% ipython --no-banner

In [1]: import numpy as np

In [2]: from numpy import linalg as LA

In [3]: np.set_printoptions(suppress=True, linewidth=200)

In [4]: def rd(a):
   ...:     return np.round(a, 2) + 0
   ...: 

In [5]: E = np.load("x.npy")

In [6]: E
Out[6]: 
array([[-3,  3],
       [ 9, -8]])

In [7]: f = np.array([-6, -4])

In [8]: other = E + np.outer(f, np.eye(2)[1])

In [9]: other
Out[9]: 
array([[ -3.,  -3.],
       [  9., -12.]])

In [10]: LA.matrix_rank(other - E)
Out[10]: np.int64(1)

In [11]: x0 = np.array([0, 1])

In [12]: rhs = E @ x0

In [13]: b, lr = np.zeros(2), 1 / LA.norm(E, 2) ** 2

In [14]: for i in range(25):
    ...:     b -= lr * E.T @ (E @ b - rhs)
    ...:     if i % 5 == 0: print(i, round(LA.norm(E @ b - rhs), 2))
    ...: 
0 0.17
5 0.17
10 0.17
15 0.17
20 0.17

In [15]: rd(b)
Out[15]: array([-0.49,  0.45])

In [16]: Uu, sigma, Vt = LA.svd(E, full_matrices=False)

In [17]: rd(sigma / sigma[0])
Out[17]: array([1.  , 0.02])

In [18]: rd(Uu.T @ E @ Vt.T)
Out[18]: 
array([[12.76,  0.  ],
       [ 0.  ,  0.24]])

In [19]: rd(Vt @ Vt.T)
Out[19]: 
array([[1., 0.],
       [0., 1.]])

In [20]: np.abs(Uu[:, 0]).round(6).argmax()
Out[20]: np.int64(1)

In [21]: rd(np.abs(Vt[0]))
Out[21]: array([0.74, 0.67])

In [22]: t3 = np.stack([E, -2 * E, E[::-1]])

In [23]: t3.shape
Out[23]: (3, 2, 2)

In [24]: LA.matrix_rank(t3.reshape(3, -1))
Out[24]: np.int64(2)

In [25]: rd(LA.det(t3))
Out[25]: array([ -3., -12.,   3.])

In [26]: t3.sum(axis=0)
Out[26]: 
array([[ 12, -11],
       [-12,  11]])

In [27]: np.einsum("bij,cij->bc", t3, t3)
Out[27]: 
array([[ 163, -326, -102],
       [-326,  652,  204],
       [-102,  204,  163]])

In [28]: mat = np.load("a.npy")

In [29]: mat
Out[29]: 
array([[  8.7 ,  -4.94, -13.38],
       [ -1.92,   1.43,   3.54],
       [ -2.51,   1.43,   3.58],
       [  7.83,  -4.75, -13.52],
       [ -7.98,   5.44,  13.09],
       [ 10.84,  -6.23, -17.02],
       [ -5.92,   3.51,   9.6 ],
       [-10.97,   6.61,  16.76],
       [ -5.94,   3.31,   9.09],
       [ -5.67,   3.73,   9.23],
       [  5.01,  -3.04,  -7.49],
       [  3.37,  -2.12,  -5.27],
       [  1.54,  -0.77,  -2.07],
       [-10.73,   7.12,  16.84],
       [  6.18,  -3.24,  -8.83],
       [ -5.14,   2.7 ,   7.55],
       [  2.96,  -1.69,  -4.52],
       [ -0.35,   0.17,  -0.09],
       [  1.44,  -0.74,  -2.2 ],
       [ -1.48,   0.31,   1.96],
       [ -4.55,   2.88,   7.54],
       [ -2.24,   0.97,   4.16],
       [  7.06,  -4.46, -11.39],
       [ -4.9 ,   3.23,   7.9 ],
       [  2.59,  -1.9 ,  -3.66],
       [  3.23,  -2.  ,  -5.84],
       [ -3.51,   2.42,   5.66]])

In [30]: Xs = mat - mat.mean(axis=0)

In [31]: Uu, sigma, Vt = LA.svd(Xs, full_matrices=False)

In [32]: rd((sigma ** 2).sum() ** 2 / (sigma ** 4).sum())
Out[32]: np.float64(1.0)

In [33]: other = np.c_[mat[:, :1] @ np.array([[1]]), np.array([5, 5, 2, 3, -3, -4, -5, -5, -2, -4, 1, -4, 2, 2, 1, -3, -3, -3, -5, 4, 5, -1, 0, -1, -3, 3, 0])]

In [34]: other
Out[34]: 
array([[  8.7 ,   5.  ],
       [ -1.92,   5.  ],
       [ -2.51,   2.  ],
       [  7.83,   3.  ],
       [ -7.98,  -3.  ],
       [ 10.84,  -4.  ],
       [ -5.92,  -5.  ],
       [-10.97,  -5.  ],
       [ -5.94,  -2.  ],
       [ -5.67,  -4.  ],
       [  5.01,   1.  ],
       [  3.37,  -4.  ],
       [  1.54,   2.  ],
       [-10.73,   2.  ],
       [  6.18,   1.  ],
       [ -5.14,  -3.  ],
       [  2.96,  -3.  ],
       [ -0.35,  -3.  ],
       [  1.44,  -5.  ],
       [ -1.48,   4.  ],
       [ -4.55,   5.  ],
       [ -2.24,  -1.  ],
       [  7.06,   0.  ],
       [ -4.9 ,  -1.  ],
       [  2.59,  -3.  ],
       [  3.23,   3.  ],
       [ -3.51,   0.  ]])

In [35]: rd(LA.norm(other - mat @ LA.lstsq(mat, other)[0], axis=0))
Out[35]: array([ 0.  , 16.77])

In [36]: LA.matrix_rank(other)
Out[36]: np.int64(2)
